% python3 -q
>>> import numpy as np
>>> np.set_printoptions(precision=2, suppress=True, linewidth=140, floatmode="fixed")
>>> mat = np.load("x.npy")
>>> print(mat)
[[0 0 1 2 3 0 0 3 0]
 [0 0 0 0 3 3 3 3 1]
 [0 0 0 1 3 2 1 2 0]
 [0 0 0 0 0 3 0 1 0]
 [0 0 0 0 0 2 2 1 3]
 [0 0 0 0 0 0 2 3 2]
 [0 0 0 0 0 0 0 0 1]
 [0 0 0 0 0 0 0 0 0]
 [0 0 0 0 0 0 0 0 0]]
>>> # triangular
>>> r = np.linalg.matrix_rank(mat)
>>> print(r)
7
>>> N = np.linalg.svd(mat)[2][r:].T
>>> print(np.allclose(mat @ N, 0))
True
>>> print([int(np.linalg.matrix_rank(np.delete(mat, i, axis=0))) for i in range(9)])
[6, 6, 6, 6, 6, 6, 6, 7, 7]
>>> print(N.shape)
(9, 2)
>>> arr = np.loadtxt("a.csv", delimiter=",")
>>> print(arr)
[[ 0.98 -0.11 -0.07 -0.09 -0.04  0.03 -0.07 -0.05]
 [-0.11  0.27 -0.42 -0.57 -0.27  0.19 -0.42 -0.34]
 [-0.07 -0.42  0.76 -0.33 -0.16  0.11 -0.24 -0.20]
 [-0.09 -0.57 -0.33  0.55 -0.21  0.15 -0.33 -0.27]
 [-0.04 -0.27 -0.16 -0.21  0.90  0.07 -0.16 -0.13]
 [ 0.03  0.19  0.11  0.15  0.07  0.95  0.11  0.09]
 [-0.07 -0.42 -0.24 -0.33 -0.16  0.11  0.76 -0.20]
 [-0.05 -0.34 -0.20 -0.27 -0.13  0.09 -0.20  0.84]]
>>> # symmetric, so the eigenvalues are real
>>> rng = np.random.default_rng(250)
>>> labels = rng.permutation(8)
>>> A2 = arr[:, labels] * rng.choice([-1, 1], 8)
>>> print(A2)
[[-0.03 -0.98 -0.07 -0.11  0.04  0.07 -0.09  0.05]
 [-0.19  0.11 -0.42  0.27  0.27  0.42 -0.57  0.34]
 [-0.11  0.07  0.76 -0.42  0.16  0.24 -0.33  0.20]
 [-0.15  0.09 -0.33 -0.57  0.21  0.33  0.55  0.27]
 [-0.07  0.04 -0.16 -0.27 -0.90  0.16 -0.21  0.13]
 [-0.95 -0.03  0.11  0.19 -0.07 -0.11  0.15 -0.09]
 [-0.11  0.07 -0.24 -0.42  0.16 -0.76 -0.33  0.20]
 [-0.09  0.05 -0.20 -0.34  0.13  0.20 -0.27 -0.84]]
>>> U, _, Vh = np.linalg.svd(arr.T @ A2)
>>> print(labels)
[5 0 2 1 4 6 3 7]
>>> W1 = np.array([[0, 2, 3, 3, 4, 5],
...     [4, 4, 2, 0, 2, 4],
...     [0, 5, 2, 2, 0, 2],
...     [4, 1, 4, 5, 4, 5],
...     [1, 5, 4, 1, 3, 0],
...     [2, 1, 2, 2, 0, 0],
...     [2, 2, 5, 3, 3, 4],
...     [3, 0, 2, 5, 2, 1]])
>>> c = np.array([3, 1, 1, 3, 0, 1])
>>> act = np.maximum(arr @ W1 + c, 0)
>>> print((act > 0).mean(axis=0))
[0.88 0.50 0.50 0.88 0.38 0.25]
>>> print((act > 0).astype(int))
[[1 1 1 1 1 1]
 [1 0 0 0 0 0]
 [0 1 0 1 0 0]
 [1 0 0 1 0 0]
 [1 1 1 1 1 0]
 [1 1 1 1 1 1]
 [1 0 1 1 0 0]
 [1 0 0 1 0 0]]
>>> C = np.array([[5, 9, 5],
...     [-7, 2, -7],
...     [-2, 5, 3],
...     [-9, 1, 6],
...     [-6, -7, 4],
...     [-7, -6, -3]])
>>> print(W1 @ C)
[[-106  -36   14]
 [ -52   16   -6]
 [ -71   10  -23]
 [ -99    5   56]
 [ -65   19    0]
 [ -19   32   21]
 [ -87    5   29]
 [ -53   22   56]]
>>> print((act @ C).round(6).argmax(axis=1))
[2 1 1 2 1 1 2 2]
>>> print(np.all(np.linalg.eigvalsh(arr) > 0))
False
>>> print([round(float(np.linalg.det(arr[:i, :i])), 2) + 0 for i in range(1, 9)])
[0.98, 0.25, 0.01, -0.44, -0.54, -0.59, -0.84, -1.0]
>>> try:
...     np.linalg.cholesky(arr)
... except np.linalg.LinAlgError as e:
...     print(repr(e))
... 
LinAlgError('Matrix is not positive definite')
>>> x0 = np.array([4, -4, -5, 3, 4, -2, -5, -1])
>>> target = arr @ x0
>>> c, lr = np.zeros(8), 1 / np.linalg.norm(arr, 2) ** 2
>>> for i in range(5):
...     c -= lr * arr.T @ (arr @ c - target)
...     if i % 1 == 0: print(i, round(np.linalg.norm(arr @ c - target), 2))
... 
0 0.0
1 0.0
2 0.0
3 0.0
4 0.0
>>> print(c)
[ 4.00 -4.00 -5.00  3.00  4.00 -2.00 -5.00 -1.00]
